% python3 -q
>>> import numpy as np
>>> from numpy import linalg as LA
>>> np.set_printoptions(precision=3, suppress=True, linewidth=120, legacy="1.25")
>>> def rd(a):
...     return np.round(a, 3) + 0
... 
>>> feats = np.array([[-0.75, -0.84, 1.53], [1.26, 0.5, 1.02], [1.69, 2.0, -3.87]])
>>> feats
array([[-0.75, -0.84,  1.53],
       [ 1.26,  0.5 ,  1.02],
       [ 1.69,  2.  , -3.87]])
>>> # looks like rank 2
>>> P = np.triu(np.array([[3, -3, 0], [2, 4, 4], [-3, -3, 4]]), 1) + np.eye(3)
>>> A2 = P @ feats @ LA.inv(P)
>>> rd(A2)
array([[  -4.53,  -15.93,   62.19],
       [   8.02,   32.56, -144.7 ],
       [   1.69,    7.07,  -32.15]])
>>> W = np.array([[5, 2, 4], [5, 2, 3], [0, 5, 2]])
>>> b = np.array([7, 1, 6])
>>> H = np.maximum(feats @ W + b, 0)
>>> (H > 0).astype(int)
array([[0, 1, 1],
       [1, 1, 1],
       [1, 0, 1]])
>>> rd(H)
array([[ 0.  ,  5.47,  3.54],
       [15.8 ,  9.62, 14.58],
       [25.45,  0.  , 11.02]])
>>> cent = np.array([[0, -2, 1], [4, -5, -6], [-4, 0, 8]])
>>> (H @ cent).round(6).argmax(axis=1)
array([0, 2, 2])
>>> rd(H @ cent)
array([[  7.72, -27.35,  -4.5 ],
       [-19.84, -79.7 ,  74.72],
       [-44.08, -50.9 , 113.61]])
>>> U, sv, Vt = LA.svd(H)
>>> rd(sv)
array([35.251, 11.11 ,  0.538])
>>> A2 = U[:, :2] @ np.diag(sv[:2]) @ Vt[:2]
>>> LA.matrix_rank(H, rtol=0.05)
2
>>> rd(LA.norm(H - A2) / LA.norm(H))
0.015
>>> rd(A2)
array([[-0.151,  5.211,  3.882],
       [15.88 ,  9.758, 14.398],
       [25.399, -0.088, 11.136]])
>>> E = np.load("case2.npy")
>>> rd(E)
array([[-6.701,  1.61 ,  6.607,  3.35 , -0.726, -0.371],
       [ 3.247,  4.707,  2.684,  0.78 ,  1.31 ,  1.759],
       [-2.984, -1.873,  3.606,  2.268,  2.279,  0.641],
       [-0.706, -0.604,  2.425,  1.87 ,  6.336,  2.905],
       [ 1.2  ,  4.177,  3.374,  1.702,  5.473,  3.661],
       [-3.759, -2.986,  7.483,  4.061,  1.841,  1.89 ],
       [ 0.728,  1.694,  7.43 ,  3.959,  8.227,  6.658],
       [-3.47 , -0.599,  5.677,  2.871, -0.276,  0.185],
       [ 1.713,  6.765,  2.386,  1.167,  6.716,  4.147],
       [ 3.068, -1.769, -8.361, -3.474,  2.298, -3.117],
       [-2.68 ,  2.771, -0.106,  0.758,  6.982,  1.762],
       [ 1.175,  0.946, -2.531, -0.95 ,  2.401, -0.789],
       [-2.135,  4.852,  7.334,  3.921,  8.073,  5.947],
       [-2.255,  1.794,  5.941,  3.312,  5.77 ,  3.915],
       [ 3.287,  0.112,  4.577,  1.835,  0.379,  1.879]])
>>> # looks like rank 5
>>> np.unique(E.round(6), axis=0).shape
(15, 6)
>>> rd(E @ LA.pinv(E) @ E)
array([[-6.701,  1.61 ,  6.607,  3.35 , -0.726, -0.371],
       [ 3.247,  4.707,  2.684,  0.78 ,  1.31 ,  1.759],
       [-2.984, -1.873,  3.606,  2.268,  2.279,  0.641],
       [-0.706, -0.604,  2.425,  1.87 ,  6.336,  2.905],
       [ 1.2  ,  4.177,  3.374,  1.702,  5.473,  3.661],
       [-3.759, -2.986,  7.483,  4.061,  1.841,  1.89 ],
       [ 0.728,  1.694,  7.43 ,  3.959,  8.227,  6.658],
       [-3.47 , -0.599,  5.677,  2.871, -0.276,  0.185],
       [ 1.713,  6.765,  2.386,  1.167,  6.716,  4.147],
       [ 3.068, -1.769, -8.361, -3.474,  2.298, -3.117],
       [-2.68 ,  2.771, -0.106,  0.758,  6.982,  1.762],
       [ 1.175,  0.946, -2.531, -0.95 ,  2.401, -0.789],
       [-2.135,  4.852,  7.334,  3.921,  8.073,  5.947],
       [-2.255,  1.794,  5.941,  3.312,  5.77 ,  3.915],
       [ 3.287,  0.112,  4.577,  1.835,  0.379,  1.879]])
>>> LA.lstsq(E[:-1].T, E[-1])[2]
5
>>> np.allclose(E[:-1].T @ LA.lstsq(E[:-1].T, E[-1])[0], E[-1])
True
>>> rd(np.trace(LA.pinv(E) @ E))
5.0
>>> r0, v = E[5], E[4]
>>> rd(r0 @ v)
32.168
>>> rd(r0 @ r0)
102.49
>>> p = (r0 @ v) / (r0 @ r0) * r0
>>> rd(LA.norm(r0 + v) ** 2 + LA.norm(r0 - v) ** 2)
358.023
>>> rd(p)
array([-1.18 , -0.937,  2.348,  1.275,  0.578,  0.593])
>>> rd(v - p)
array([2.38 , 5.114, 1.025, 0.427, 4.895, 3.068])
>>> LA.matrix_rank(np.outer(r0, v))
1
>>> rank = LA.matrix_rank(E)
>>> rank
5
>>> N = LA.svd(E)[2][rank:].T
>>> N.shape
(6, 1)
>>> cent = E[[2, 10]].astype(float)
>>> for _ in range(3):
...     lab = LA.norm(E[:, None] - cent, axis=-1).argmin(axis=1)
...     cent = np.array([E[lab == j].mean(axis=0) for j in range(2)])
... 
>>> lab
array([0, 1, 0, 1, 1, 0, 1, 0, 1, 1, 1, 1, 1, 0, 0])
>>> rd(cent[1] - cent[0])
array([ 3.27 ,  2.939, -4.023, -1.868,  3.768,  1.192])
>>> rd(cent)
array([[-2.647, -0.324,  5.649,  2.95 ,  1.544,  1.356],
       [ 0.623,  2.616,  1.626,  1.081,  5.313,  2.548]])
>>> def softmax(z):
...     e = np.exp(z - z.max(axis=-1, keepdims=True))
...     return e / e.sum(axis=-1, keepdims=True)
... 
>>> rd(softmax(cent[0] + 4))
array([0.   , 0.002, 0.909, 0.061, 0.015, 0.012])
>>> att = cent @ cent.T / np.sqrt(6)
>>> rd(softmax(att)[0] @ cent)
array([-2.647, -0.324,  5.648,  2.949,  1.544,  1.356])
>>> rd(softmax(att))
array([[1., 0.],
       [0., 1.]])
>>> cent = np.array([[0.5, 0.0, 0.1, -1.6, 0.5],
...     [-1.7, -0.6, -1.3, 0.2, -0.4],
...     [0.7, -0.7, 0.7, -0.5, 0.9]])
>>> rng = np.random.default_rng(904)
>>> arr = np.array([[7, 3, -9],
...     [-6, 4, 2],
...     [-7, -4, 2],
...     [-5, 7, 9],
...     [-7, 8, -5],
...     [4, 9, -5],
...     [5, 9, 1],
...     [-5, 6, 3],
...     [-8, -6, -1],
...     [-5, 5, -4],
...     [6, 3, -3],
...     [-8, 3, 3],
...     [-2, -3, -4],
...     [1, 4, 5],
...     [4, 6, 6],
...     [8, 5, 1],
...     [8, -3, 3],
...     [3, -8, -2],
...     [3, -3, 1],
...     [5, -4, 5],
...     [-9, -3, 1],
...     [-6, -8, -3],
...     [7, -4, -3],
...     [8, -3, 1],
...     [1, 8, -2],
...     [1, -3, 9],
...     [0, -9, -1],
...     [-8, 4, -5],
...     [-2, 5, 2],
...     [-8, 0, -2]]) @ cent + 0.1 * rng.normal(size=(30, 5))
>>> rd(arr)
array([[ -8.001,   4.498,  -9.57 ,  -5.987,  -5.887],
       [ -8.433,  -4.02 ,  -4.308,   9.486,  -2.816],
       [  4.671,   0.912,   6.037,   9.181,  -0.007],
       [ -7.975, -10.334,  -3.343,   4.887,   2.721],
       [-20.636,  -1.384, -14.566,  15.152, -11.177],
       [-16.759,  -2.037, -14.797,  -2.18 ,  -6.193],
       [-12.102,  -5.951, -10.634,  -6.622,  -0.373],
       [-10.676,  -5.632,  -6.263,   7.79 ,  -2.157],
       [  5.508,   4.178,   6.418,  11.984,  -2.669],
       [-13.629,  -0.139,  -9.793,  10.859,  -7.994],
       [ -4.229,   0.222,  -5.46 ,  -7.552,  -1.051],
       [ -7.033,  -3.847,  -2.427,  11.857,  -2.619],
       [  1.176,   4.609,   0.824,   4.461,  -3.398],
       [ -2.744,  -5.893,  -1.798,  -3.401,   3.296],
       [ -4.053,  -7.881,  -3.344,  -8.071,   5.168],
       [ -3.85 ,  -3.918,  -5.078, -12.365,   2.959],
       [ 11.511,  -0.303,   6.928, -14.735,   7.828],
       [ 13.624,   6.057,   9.322,  -5.577,   3.01 ],
       [  7.328,   1.126,   4.784,  -6.042,   3.504],
       [ 12.744,  -0.962,   9.233, -11.19 ,   8.63 ],
       [  1.201,   1.081,   3.655,  13.426,  -2.253],
       [  8.355,   7.031,   7.827,   9.462,  -2.481],
       [  8.253,   4.521,   3.726, -10.482,   2.464],
       [  9.963,   1.036,   5.338, -13.869,   5.995],
       [-14.535,  -3.258, -11.748,   1.012,  -4.543],
       [ 11.828,  -4.41 ,  10.292,  -6.674,   9.748],
       [ 14.577,   6.185,  10.964,  -1.414,   2.663],
       [-14.207,   1.145,  -9.601,  16.01 , -10.037],
       [ -8.028,  -4.385,  -5.347,   3.297,  -1.141],
       [ -5.321,   1.453,  -2.145,  13.847,  -5.785]])
>>> rd(LA.norm(arr, 2))
79.418
>>> rd(LA.norm(arr, "nuc"))
151.454
>>> LA.norm(arr, axis=1).argmax()
4
>>> rd(arr[29] @ arr[25])
-240.227
>>> rd(LA.norm(arr, 1)), rd(LA.norm(arr, np.inf))
(272.953, 62.916)
>>> rd(LA.norm(arr) ** 2 / LA.norm(arr, 2) ** 2)
1.447
>>> x = np.array([4, 0, 6, 8, -1])
>>> (arr @ x).argmax()
8
>>> x @ arr
Traceback (most recent call last):
  File "<python-input-66>", line 1, in <module>
    x @ arr
    ~~^~~~~
ValueError: matmul: Input operand 1 has a mismatch in its core dimension 0, with gufunc signature (n?,k),(k,m?)->(n?,m?) (size 30 is different from 5)
>>> q, Rm = LA.qr(arr)
>>> rd(abs(Rm[0, 0])), rd(LA.norm(arr[:, 0]))
(56.057, 56.057)
>>> np.argsort(-LA.norm(feats, axis=0).round(6), kind="stable")[:3]
array([2, 0, 1])
>>> LA.cond(feats) > 100
True
>>> LA.matrix_rank(feats, rtol=0.1)
2
>>> A2 = np.c_[arr[:, :1] @ np.array([[3]]), np.array([-2, 2, 2, -1, -2, 1, 0, -2, 2, 1, -2, 2, -1, -2, 0, 0, -1, -1, -2, -1, 1, 1, 0, 1, 1, 0, 0, 1, 2, 1])]
>>> rd(A2)
array([[-24.004,  -2.   ],
       [-25.298,   2.   ],
       [ 14.012,   2.   ],
       [-23.926,  -1.   ],
       [-61.909,  -2.   ],
       [-50.277,   1.   ],
       [-36.307,   0.   ],
       [-32.029,  -2.   ],
       [ 16.525,   2.   ],
       [-40.886,   1.   ],
       [-12.687,  -2.   ],
       [-21.099,   2.   ],
       [  3.529,  -1.   ],
       [ -8.233,  -2.   ],
       [-12.159,   0.   ],
       [-11.551,   0.   ],
       [ 34.533,  -1.   ],
       [ 40.873,  -1.   ],
       [ 21.985,  -2.   ],
       [ 38.232,  -1.   ],
       [  3.604,   1.   ],
       [ 25.066,   1.   ],
       [ 24.76 ,   0.   ],
       [ 29.888,   1.   ],
       [-43.605,   1.   ],
       [ 35.484,   0.   ],
       [ 43.73 ,   0.   ],
       [-42.62 ,   1.   ],
       [-24.085,   2.   ],
       [-15.962,   1.   ]])
>>> LA.matrix_rank(A2)
2
>>> rd(LA.norm(LA.qr(arr)[0].T @ A2, axis=0) ** 2 / ((A2 ** 2).sum(axis=0) + 1e-12))
array([1.   , 0.211])
>>> rd(LA.lstsq(arr, A2[:, 0])[0])
array([3., 0., 0., 0., 0.])
>>> A = np.load("layer0.npy")
>>> A
array([[ 9, -3],
       [-3,  1]])
>>> # symmetric
>>> w, vecs = LA.eigh(A)
>>> x = np.array([1, 1])
>>> x @ A @ x
4
>>> rd(LA.eigvalsh(A[1:, 1:]))
array([1.])
>>> x @ A @ x / (x @ x), rd(w[0]), w[-1]
(2.0, 0.0, 10.0)
>>> (np.sign(vecs[:, -1].round(6)) == np.sign(vecs[0, -1].round(6))).astype(int)
array([1, 0])
>>> np.abs(A).sum(axis=1).max(), np.abs(w).max()
(12, 10.0)
>>> rd(vecs * np.maximum(w, 0) @ vecs.T)
array([[ 9., -3.],
       [-3.,  1.]])
>>> rank = LA.matrix_rank(A)
>>> rank
1
>>> N = LA.svd(A)[2][rank:].T
>>> [int(LA.matrix_rank(A[:i])) for i in range(1, len(A) + 1)]
[1, 1]
>>> [int(LA.matrix_rank(A[:, :j + 1])) for j in range(2)]
[1, 1]
>>> rd(N @ N.T)
array([[0.1, 0.3],
       [0.3, 0.9]])
>>> np.allclose(A @ N, 0)
True
>>> K = np.array([[10, 8, 2, 6, 10, 2, 0],
...     [-5, -4, -1, -3, -5, -1, 0],
...     [5, 4, 1, 3, 5, 1, 0],
...     [-5, -4, -1, -3, -5, -1, 0],
...     [-10, -8, -2, -6, -10, -2, 0],
...     [5, 4, 1, 3, 5, 1, 0],
...     [-10, -8, -2, -6, -10, -2, 0]])
>>> U, sv, Vt = LA.svd(K)
>>> vecs = Vt[:(sv > 1e-8).sum()]
>>> x = K[0] + 2 * K[3] + rng.integers(2) * np.eye(7)[4]
>>> x
array([0., 0., 0., 0., 1., 0., 0.])
>>> rd(vecs.T @ vecs)
array([[0.325, 0.26 , 0.065, 0.195, 0.325, 0.065, 0.   ],
       [0.26 , 0.208, 0.052, 0.156, 0.26 , 0.052, 0.   ],
       [0.065, 0.052, 0.013, 0.039, 0.065, 0.013, 0.   ],
       [0.195, 0.156, 0.039, 0.117, 0.195, 0.039, 0.   ],
       [0.325, 0.26 , 0.065, 0.195, 0.325, 0.065, 0.   ],
       [0.065, 0.052, 0.013, 0.039, 0.065, 0.013, 0.   ],
       [0.   , 0.   , 0.   , 0.   , 0.   , 0.   , 0.   ]])
>>> LA.matrix_rank(np.vstack([K, x]))
2
>>> rd(np.diag(vecs.T @ vecs))
array([0.325, 0.208, 0.013, 0.117, 0.325, 0.013, 0.   ])
